% python3 -q
>>> import numpy as np
>>> from numpy import linalg as LA
>>> np.set_printoptions(precision=2, suppress=True, linewidth=100, sign=" ")
>>> data = np.load("x.npy")
>>> data
array([[ 0,  0,  0,  0,  0],
       [ 4,  0,  0,  0,  0],
       [ 0,  0,  0,  0,  4],
       [ 0,  4,  0,  0,  0],
       [ 0,  0,  0,  0,  0]])
>>> np.round(LA.norm(data, 2) / LA.norm(data), 2)
np.float64(0.58)
>>> LA.matrix_rank(data, rtol=0.1)
np.int64(3)
>>> x0 = np.array([0, 5, 8, 3, 2])
>>> print(data * x0)
[[  0   0   0   0   0]
 [  0   0   0   0   0]
 [  0   0   0   0   8]
 [  0  20   0   0   0]
 [  0   0   0   0   0]]
>>> print(data @ x0)
[  0   0   8  20   0]
>>> data @ (2 * x0)
array([  0,   0,  16,  40,   0])
>>> data @ np.eye(5)[0]
array([ 0.,  4.,  0.,  0.,  0.])
>>> np.einsum("ij,j->i", data, x0)
array([  0,   0,   8,  20,   0])
>>> np.unravel_index(np.abs(data).argmax(), data.shape)
(np.int64(1), np.int64(0))
>>> data.shape
(5, 5)
>>> np.abs(data).max()
np.int64(4)
>>> LA.svd(data, compute_uv=False)
array([ 4.,  4.,  4.,  0.,  0.])
>>> data - data[0]
array([[ 0,  0,  0,  0,  0],
       [ 4,  0,  0,  0,  0],
       [ 0,  0,  0,  0,  4],
       [ 0,  4,  0,  0,  0],
       [ 0,  0,  0,  0,  0]])
>>> K = np.load("mat.npy")
>>> print(K)
[[ 3.  1.  0.  0.  0.]
 [ 4.  3.  0.  0.  0.]
 [ 0.  0.  2.  2.  2.]
 [ 0.  0.  1.  3.  0.]
 [ 0.  0.  2.  3.  1.]]
>>> u = np.array([2, 1, 0, 3, 1])
>>> other = K + np.outer(u, np.eye(5)[1])
>>> other
array([[ 3.,  3.,  0.,  0.,  0.],
       [ 4.,  4.,  0.,  0.,  0.],
       [ 0.,  0.,  2.,  2.,  2.],
       [ 0.,  3.,  1.,  3.,  0.],
       [ 0.,  1.,  2.,  3.,  1.]])
>>> round(float(LA.det(other) / LA.det(K)), 2), round(float(1 + LA.solve(K, u)[1]), 2)
(-0.0, 0.0)
>>> LA.matrix_rank(other - K)
np.int64(1)
>>> F = np.array([[-1.0, 0.99, 1.0, 0.0],
...     [0.71, -0.66, -0.91, 0.0],
...     [-0.95, 0.94, 1.0, 0.0],
...     [0.11, -0.1, -0.19, 0.0],
...     [-0.58, 0.54, 0.81, 0.0],
...     [0.22, -0.2, -0.36, 0.0],
...     [-0.84, 0.8, 0.97, 0.0],
...     [-0.32, 0.29, 0.52, 0.0],
...     [0.89, -0.86, -0.99, 0.0],
...     [-0.11, 0.1, 0.19, 0.0],
...     [0.22, -0.2, -0.36, 0.0],
...     [-0.11, 0.1, 0.19, 0.0],
...     [-0.5, 0.46, 0.74, 0.0],
...     [0.5, -0.46, -0.74, 0.0]])
>>> print(round(F[11] @ F[13], 2))
-0.24
>>> round(float(LA.norm(F[11] - F[13])), 2)
1.25
>>> print(LA.norm(F, axis=0))
[ 2.23  2.14  2.67  0.  ]
>>> np.round(LA.norm(F) ** 2 / LA.norm(F, 2) ** 2, 2)
np.float64(1.01)
>>> np.round(LA.norm(F, 1), 2), round(LA.norm(F, np.inf), 2)
(np.float64(8.97), np.float64(2.99))
>>> print(np.round(LA.norm(F, 2), 2))
4.07
>>> other = np.array([[2, 2], [3, -3], [1, 1], [-1, -1]])
>>> print(np.vstack([F, other.T]).shape)
(16, 4)
>>> np.einsum("ij,ij->i", F, F)
array([ 2.98,  1.77,  2.79,  0.06,  1.28,  0.22,  2.29,  0.46,  2.51,  0.06,  0.22,  0.06,  1.01,
        1.01])
>>> np.einsum("ij->j", F)
array([-1.76,  1.74,  1.87,  0.  ])
>>> LA.matrix_rank(np.vstack([F, other.T]))
np.int64(4)
>>> LA.matrix_rank(F @ other)
np.int64(2)
>>> other = np.array([[0, 3], [2, 3]])
>>> X = np.tile(other, (2, 2))
>>> X
array([[ 0,  3,  0,  3],
       [ 2,  3,  2,  3],
       [ 0,  3,  0,  3],
       [ 2,  3,  2,  3]])
>>> LA.lstsq(X[:-1].T, X[-1])[2]
np.int32(2)
>>> np.abs(np.diag(LA.qr(X)[1])) > 1e-9
array([ True,  True, False, False])
>>> round(np.trace(LA.pinv(X) @ X), 2)
np.float64(2.0)
>>> x0 = np.array([5, 2, 0, 0])
>>> h1 = np.maximum(X @ x0, 0)
>>> np.maximum(X @ (3 * x0), 0)
array([ 18,  48,  18,  48])
>>> np.maximum(X @ x0, 0) - np.maximum(-X @ x0, 0)
array([  6,  16,   6,  16])
>>> def softmax(z):
...     e = np.exp(z - z.max(axis=-1, keepdims=True))
...     return e / e.sum(axis=-1, keepdims=True)
... 
>>> softmax(X[1] + 5)
array([ 0.13,  0.37,  0.13,  0.37])
>>> att = X @ X.T / np.sqrt(4)
>>> print(softmax(att + np.triu(np.full(att.shape, -np.inf), 1)))
[[ 1.    0.    0.    0.  ]
 [ 0.02  0.98  0.    0.  ]
 [ 0.33  0.33  0.33  0.  ]
 [ 0.01  0.49  0.01  0.49]]
>>> softmax(att)
array([[ 0.25,  0.25,  0.25,  0.25],
       [ 0.01,  0.49,  0.01,  0.49],
       [ 0.25,  0.25,  0.25,  0.25],
       [ 0.01,  0.49,  0.01,  0.49]])
>>> softmax(att)[1] @ X
array([ 1.96,  3.  ,  1.96,  3.  ])
